$ python3 -q
>>> import numpy as np
>>> import numpy.linalg as la
>>> np.set_printoptions(precision=4, suppress=True, linewidth=120, floatmode="fixed")
>>> rng = np.random.default_rng(88)
>>> X = np.triu(rng.random((7, 7)) < 0.4, 1).astype(int)
>>> X = X + X.T
>>> X
array([[0, 0, 0, 0, 0, 1, 1],
       [0, 0, 1, 1, 0, 0, 1],
       [0, 1, 0, 0, 0, 1, 1],
       [0, 1, 0, 0, 0, 1, 1],
       [0, 0, 0, 0, 0, 0, 1],
       [1, 0, 1, 1, 0, 0, 0],
       [1, 1, 1, 1, 1, 0, 0]])
>>> rank = la.matrix_rank(X)
>>> rank
np.int64(6)
>>> N = la.svd(X)[2][rank:].T
>>> la.matrix_rank(X.T @ X), la.matrix_rank(X @ X.T)
(np.int64(6), np.int64(6))
>>> np.round(X @ N, 4) + 0
array([[0.0000],
       [0.0000],
       [0.0000],
       [0.0000],
       [0.0000],
       [0.0000],
       [0.0000]])
>>> np.allclose(X @ N, 0)
True
>>> N.shape
(7, 1)
>>> Uu, sigma, vt = la.svd(X)
>>> np.argmax(sigma[:-1] / (sigma[1:] + 1e-6)) + 1
np.int64(6)
>>> sigma.round(4) + 0
array([3.1764, 2.5909, 1.4713, 0.7665, 0.5277, 0.4084, 0.0000])
>>> Y = Uu[:, :6] @ np.diag(sigma[:6]) @ vt[:6]
>>> la.matrix_rank(X, rtol=0.05)
np.int64(6)
>>> la.matrix_rank(Y)
np.int64(6)
>>> Y.round(4) + 0
array([[0.0000, 0.0000, 0.0000, 0.0000, 0.0000, 1.0000, 1.0000],
       [0.0000, 0.0000, 1.0000, 1.0000, 0.0000, 0.0000, 1.0000],
       [0.0000, 1.0000, 0.0000, 0.0000, 0.0000, 1.0000, 1.0000],
       [0.0000, 1.0000, 0.0000, 0.0000, 0.0000, 1.0000, 1.0000],
       [0.0000, 0.0000, 0.0000, 0.0000, 0.0000, 0.0000, 1.0000],
       [1.0000, 0.0000, 1.0000, 1.0000, 0.0000, 0.0000, 0.0000],
       [1.0000, 1.0000, 1.0000, 1.0000, 1.0000, 0.0000, 0.0000]])
>>> round(np.abs(X - Y).max(), 4)
np.float64(0.0)
